$ python3 -q
>>> import numpy as np
>>> from numpy import linalg as LA
>>> np.set_printoptions(suppress=True, linewidth=100)
>>> rnd = lambda a: np.round(a, 3) + 0
>>> Q, _ = LA.qr(np.array([[0.5, 0.0, -0.2, -1.7],
...     [2.0, -2.6, 0.5, -0.5],
...     [0.9, 0.7, 0.5, -1.4],
...     [-0.5, -0.8, 1.0, -0.1]]))
>>> ev = np.array([0, -2, 0, -3])
>>> mat = Q @ np.diag(ev) @ Q.T
>>> rnd(mat)
array([[-2.733,  0.508,  0.038, -0.635],
       [ 0.508, -0.501,  0.593, -0.428],
       [ 0.038,  0.593, -0.886,  0.814],
       [-0.635, -0.428,  0.814, -0.88 ]])
>>> # symmetric
>>> [round(float(LA.det(mat[:i, :i])), 2) + 0 for i in range(1, 5)]
[-2.73, 1.11, 0.0, 0.0]
>>> ev, V = LA.eigh(mat)
>>> rnd(ev)
array([-3., -2.,  0.,  0.])
>>> rnd(LA.eigvalsh(mat + -1 * np.eye(4)))
array([-4., -3., -1., -1.])
>>> np.unique(ev.round(6) + 0, return_counts=True)[1]
array([1, 1, 2])
>>> rnd(LA.svd(mat, compute_uv=False))
array([3., 2., 0., 0.])
>>> rnd(V.T @ mat @ V)
array([[-3.,  0.,  0.,  0.],
       [ 0., -2.,  0.,  0.],
       [ 0.,  0.,  0.,  0.],
       [ 0.,  0.,  0.,  0.]])
>>> U, sigma, VT = LA.svd(mat)
>>> V = VT[:(sigma > 1e-8).sum()]
>>> rng = np.random.default_rng(44284)
>>> x0 = mat[2] + -1 * mat[3] + rng.integers(2) * np.eye(4)[3]
>>> rnd(x0)
array([ 0.673,  1.021, -1.701,  2.694])
>>> rnd(LA.norm(x0 - V.T @ V @ x0))
np.float64(0.777)
>>> rnd(np.diag(V.T @ V))
array([0.922, 0.243, 0.438, 0.396])
